$ ipython --no-banner

In [1]: import numpy as np

In [2]: np.set_printoptions(precision=2, suppress=True, linewidth=120)

In [3]: feats = np.diag(np.array([2, 2, 9])) + -3 * np.eye(3, k=1) + -3 * np.eye(3, k=-1)

In [4]: feats
Out[4]: 
array([[ 2., -3.,  0.],
       [-3.,  2., -3.],
       [ 0., -3.,  9.]])

In [5]: # symmetric, so the eigenvalues are real

In [6]: evals, evecs = np.linalg.eigh(feats)

In [7]: vec = np.array([-3, 7, 4])

In [8]: (np.sign(evecs[:, -1].round(6)) == np.sign(evecs[0, -1].round(6))).astype(int)
Out[8]: array([1, 0, 1])

In [9]: evecs * np.abs(evals) @ evecs.T
Out[9]: 
array([[ 3.2 , -1.62,  0.4 ],
       [-1.62,  3.59, -2.54],
       [ 0.4 , -2.54,  9.13]])

In [10]: np.linalg.eigvalsh(feats[1:, 1:])
Out[10]: array([ 0.89, 10.11])

In [11]: vec @ feats @ vec
Out[11]: np.float64(218.0)

In [12]: vec = np.array([2, -1, 2])

In [13]: target = feats @ vec

In [14]: target
Out[14]: array([  7., -14.,  21.])

In [15]: np.linalg.solve(feats.T, feats[1])
Out[15]: array([-0.,  1., -0.])

In [16]: O, evecs = np.linalg.qr(feats[:, :1])[0], np.linalg.qr(feats[:, 1:])[0]

In [17]: sig = np.linalg.svd(O.T @ evecs, compute_uv=False)

In [18]: np.round(np.linalg.norm(O @ O.T - evecs @ evecs.T, 2), 2)
Out[18]: np.float64(1.0)

In [19]: (sig > 0.9).sum()
Out[19]: np.int64(0)

In [20]: evals, evecs = np.linalg.eig(feats)

In [21]: np.sort(np.linalg.eigvals(feats @ feats))
Out[21]: array([  2.13,  17.68, 105.18])

In [22]: evals
Out[22]: array([-1.46,  4.2 , 10.26])

In [23]: np.sort(np.linalg.eigvals(np.linalg.inv(feats)))
Out[23]: array([-0.68,  0.1 ,  0.24])

In [24]: np.round(feats @ evecs[:, 0] - evals[0] * evecs[:, 0], 2) + 0
Out[24]: array([0., 0., 0.])

In [25]: X = np.array([[5.0, 16.0, -6.0, 8.0],
    ...:     [-4.0, -13.0, 4.0, -8.0],
    ...:     [-4.0, -8.0, 3.0, -4.0],
    ...:     [4.0, 16.0, -4.0, 11.0]])

In [26]: hat = np.triu(np.array([[-1, 2, -1, 1], [1, -2, 0, -1], [1, -2, 2, 2], [2, 0, 1, 2]]), 1) + np.eye(4)

In [27]: B = hat @ X @ np.linalg.inv(hat)

In [28]: B
Out[28]: 
array([[  5.,   4.,   0.,   6.],
       [ -8., -13.,   0., -24.],
       [  4.,  16.,  -1.,  32.],
       [  4.,   8.,   0.,  15.]])

In [29]: hat @ X - X @ hat
Out[29]: 
array([[  0., -12.,   6.,  22.],
       [ -4.,  -8.,   0., -28.],
       [  8.,  40., -12.,  12.],
       [  0.,  -8.,   4.,  20.]])

In [30]: np.poly(B)
Out[30]: array([ 1., -6.,  8.,  6., -9.])

In [31]: round(float(np.linalg.det(B)), 2)
Out[31]: -9.0

In [32]: np.linalg.matrix_rank(B)
Out[32]: np.int64(4)

In [33]: vec = np.array([0, -3, -2, 3])

In [34]: target = X @ vec

In [35]: coef, lr = np.zeros(4), 1 / np.linalg.norm(X, 2) ** 2

In [36]: for i in range(20):
    ...:     coef -= lr * X.T @ (X @ coef - target)
    ...:     if i % 5 == 0: print(i, round(np.linalg.norm(X @ coef - target), 2))
    ...: 
0 3.99
5 3.85
10 3.71
15 3.58

In [37]: round(float(np.linalg.cond(X)), 2)
Out[37]: 438.34

In [38]: C2 = X.T @ X

In [39]: np.diag(C2)
Out[39]: array([ 73., 745.,  77., 265.])

In [40]: np.allclose(C2, C2.T)
Out[40]: True

In [41]: np.linalg.matrix_rank(C2)
Out[41]: np.int64(4)

In [42]: evals, evecs = np.linalg.eig(X)

In [43]: np.sort(np.linalg.eigvals(X @ X))
Out[43]: array([1., 1., 9., 9.])

In [44]: np.sort(np.linalg.eigvals(X.T))
Out[44]: array([-1.,  1.,  3.,  3.])

In [45]: np.round(X @ evecs[:, 0] - evals[0] * evecs[:, 0], 2) + 0
Out[45]: array([0., 0., 0., 0.])

In [46]: mat = np.array([[-1, -1, 0, 0, -2, -3],
    ...:     [4, 4, 0, 0, 8, 12],
    ...:     [3, 3, 0, 0, 6, 9],
    ...:     [5, 5, 0, 0, 10, 15],
    ...:     [-1, -1, 0, 0, -2, -3],
    ...:     [1, 1, 0, 0, 2, 3]])

In [47]: np.unique(mat.round(6), axis=0).shape
Out[47]: (5, 6)

In [48]: try:
    ...:     np.linalg.inv(mat)
    ...: except np.linalg.LinAlgError as e:
    ...:     print(repr(e))
    ...: 
LinAlgError('Singular matrix')

In [49]: round(float(np.trace(np.linalg.pinv(mat) @ mat)), 2)
Out[49]: 1.0

In [50]: mat @ np.linalg.pinv(mat) @ mat
Out[50]: 
array([[-1., -1.,  0.,  0., -2., -3.],
       [ 4.,  4.,  0.,  0.,  8., 12.],
       [ 3.,  3.,  0.,  0.,  6.,  9.],
       [ 5.,  5.,  0.,  0., 10., 15.],
       [-1., -1.,  0.,  0., -2., -3.],
       [ 1.,  1.,  0.,  0.,  2.,  3.]])

In [51]: rng = np.random.default_rng(463237)

In [52]: z = rng.permutation(6)

In [53]: z
Out[53]: array([1, 5, 2, 4, 3, 0])

In [54]: B = mat[z][:, z]

In [55]: np.trace(B)
Out[55]: np.int64(4)

In [56]: round(np.linalg.det(B), 2), np.round(np.linalg.det(mat[z]), 2)
Out[56]: (np.float64(0.0), np.float64(0.0))

In [57]: np.round(np.sort(np.abs(np.linalg.eigvals(B))), 2) + 0
Out[57]: array([0., 0., 0., 0., 0., 4.])

In [58]: np.allclose(B, mat)
Out[58]: False

In [59]: r0 = np.array([5, 1, 6])

In [60]: np.cross(mat[4, :3], mat[2, :3])
Out[60]: array([0, 0, 0])

In [61]: np.convolve(mat[4], r0)
Out[61]: array([ -5,  -6,  -7,  -6, -10, -17, -15, -18])

In [62]: E = np.load("sample10.npy")

In [63]: E
Out[63]: 
array([[ 1,  1,  1,  1, -1, -1, -1, -1],
       [ 1,  1, -1, -1, -1, -1,  1,  1],
       [ 1, -1, -1,  1,  1, -1, -1,  1],
       [ 1, -1, -1,  1, -1,  1,  1, -1],
       [ 1,  1, -1, -1,  1,  1, -1, -1]])

In [64]: C2 = E.T @ E

In [65]: np.diag(C2)
Out[65]: array([5, 5, 5, 5, 5, 5, 5, 5])

In [66]: np.trace(C2), (E ** 2).sum()
Out[66]: (np.int64(40), np.int64(40))

In [67]: np.linalg.svd(E, compute_uv=False) ** 2
Out[67]: array([8., 8., 8., 8., 8.])

In [68]: round(float(np.linalg.norm(E, 2)), 2)
Out[68]: 2.83

In [69]: np.round(np.linalg.norm(E) ** 2 / np.linalg.norm(E, 2) ** 2, 2)
Out[69]: np.float64(5.0)

In [70]: np.linalg.norm(E, axis=1)
Out[70]: array([2.83, 2.83, 2.83, 2.83, 2.83])

In [71]: np.linalg.norm(E, axis=0)
Out[71]: array([2.24, 2.24, 2.24, 2.24, 2.24, 2.24, 2.24, 2.24])

In [72]: round(float(np.linalg.norm(E[0] - E[1])), 2)
Out[72]: 4.0

In [73]: ang = np.radians(36)

In [74]: Rm = np.eye(6)

In [75]: Rm[0, 0] = Rm[2, 2] = np.cos(ang)

In [76]: Rm[0, 2], Rm[2, 0] = -np.sin(ang), np.sin(ang)

In [77]: Rm
Out[77]: 
array([[ 0.81,  0.  , -0.59,  0.  ,  0.  ,  0.  ],
       [ 0.  ,  1.  ,  0.  ,  0.  ,  0.  ,  0.  ],
       [ 0.59,  0.  ,  0.81,  0.  ,  0.  ,  0.  ],
       [ 0.  ,  0.  ,  0.  ,  1.  ,  0.  ,  0.  ],
       [ 0.  ,  0.  ,  0.  ,  0.  ,  1.  ,  0.  ],
       [ 0.  ,  0.  ,  0.  ,  0.  ,  0.  ,  1.  ]])

In [78]: B = mat @ Rm.T

In [79]: np.abs(B - mat).max(axis=0)
Out[79]: array([0.95, 0.  , 2.94, 0.  , 0.  , 0.  ])

In [80]: B
Out[80]: 
array([[-0.81, -1.  , -0.59,  0.  , -2.  , -3.  ],
       [ 3.24,  4.  ,  2.35,  0.  ,  8.  , 12.  ],
       [ 2.43,  3.  ,  1.76,  0.  ,  6.  ,  9.  ],
       [ 4.05,  5.  ,  2.94,  0.  , 10.  , 15.  ],
       [-0.81, -1.  , -0.59,  0.  , -2.  , -3.  ],
       [ 0.81,  1.  ,  0.59,  0.  ,  2.  ,  3.  ]])

In [81]: B = np.array([[9, 4], [5, 4], [1, 3], [6, 1], [7, 6], [2, 0], [7, 2], [1, 1]])

In [82]: np.vstack([E, B.T]).shape
Out[82]: (7, 8)

In [83]: E @ B
Out[83]: 
array([[ 4,  3],
       [ 6,  1],
       [ 8,  3],
       [10, -7],
       [ 8,  7]])

In [84]: np.einsum("ij,ij->i", E, E)
Out[84]: array([8, 8, 8, 8, 8])

In [85]: K = np.load("out2.npy")

In [86]: K
Out[86]: 
array([[-1.8 ,  1.84,  0.  ,  0.09,  2.36,  2.53,  2.53],
       [-1.  ,  2.92,  0.  ,  3.01,  1.98,  1.12,  1.12],
       [ 1.24, -2.82,  0.  , -2.48, -2.18, -1.52, -1.52],
       [-0.53,  2.89,  0.  ,  3.7 ,  1.53,  0.39,  0.39],
       [ 1.76, -2.01,  0.  , -0.41, -2.38, -2.45, -2.45],
       [ 1.84, -1.24,  0.  ,  0.92, -2.18, -2.69, -2.69],
       [-0.86, -1.72,  0.  , -4.02,  0.2 ,  1.6 ,  1.6 ],
       [-1.35, -0.84,  0.  , -3.4 ,  0.97,  2.23,  2.23],
       [ 1.76, -0.47,  0.  ,  1.99, -1.83, -2.68, -2.68],
       [-0.82,  2.94,  0.  ,  3.31,  1.82,  0.84,  0.84],
       [-0.64,  2.92,  0.  ,  3.57,  1.64,  0.55,  0.55],
       [ 1.84, -1.34,  0.  ,  0.76, -2.22, -2.68, -2.68],
       [ 1.29,  0.96,  0.  ,  3.5 , -0.88, -2.17, -2.17],
       [-1.6 , -0.17,  0.  , -2.74,  1.46,  2.53,  2.53],
       [-0.98,  2.92,  0.  ,  3.05,  1.96,  1.09,  1.09],
       [ 1.82, -1.69,  0.  ,  0.18, -2.32, -2.59, -2.59],
       [-0.41, -2.28,  0.  , -4.19, -0.43,  0.98,  0.98],
       [ 1.71, -2.18,  0.  , -0.75, -2.4 , -2.35, -2.35],
       [-1.81,  1.8 ,  0.  ,  0.01,  2.35,  2.55,  2.55]])

In [87]: # columns 5 and 6 are equal

In [88]: r0 = np.array([0, 2, -1])

In [89]: np.correlate(K[6], K[10], "full")
Out[89]: array([ -0.47,  -1.42,  -2.36,  -8.1 ,  -8.24,  -8.11, -16.74,   5.32,  -3.4 ,   8.87,   4.54,   3.65,  -1.02])

In [90]: np.polyval(r0, K[6])
Out[90]: array([-2.72, -4.44, -1.  , -9.04, -0.6 ,  2.2 ,  2.2 ])

In [91]: vec = np.array([2, 1, 3, 4, 1, 0, 5])

In [92]: np.linalg.norm(K @ vec) <= np.linalg.norm(K, 2) * np.linalg.norm(vec) + 1e-9
Out[92]: np.True_

In [93]: np.sign((K @ vec).round(6))
Out[93]: array([ 1.,  1., -1.,  1., -1., -1., -1., -1., -1.,  1.,  1., -1.,  1., -1.,  1., -1., -1., -1.,  1.])
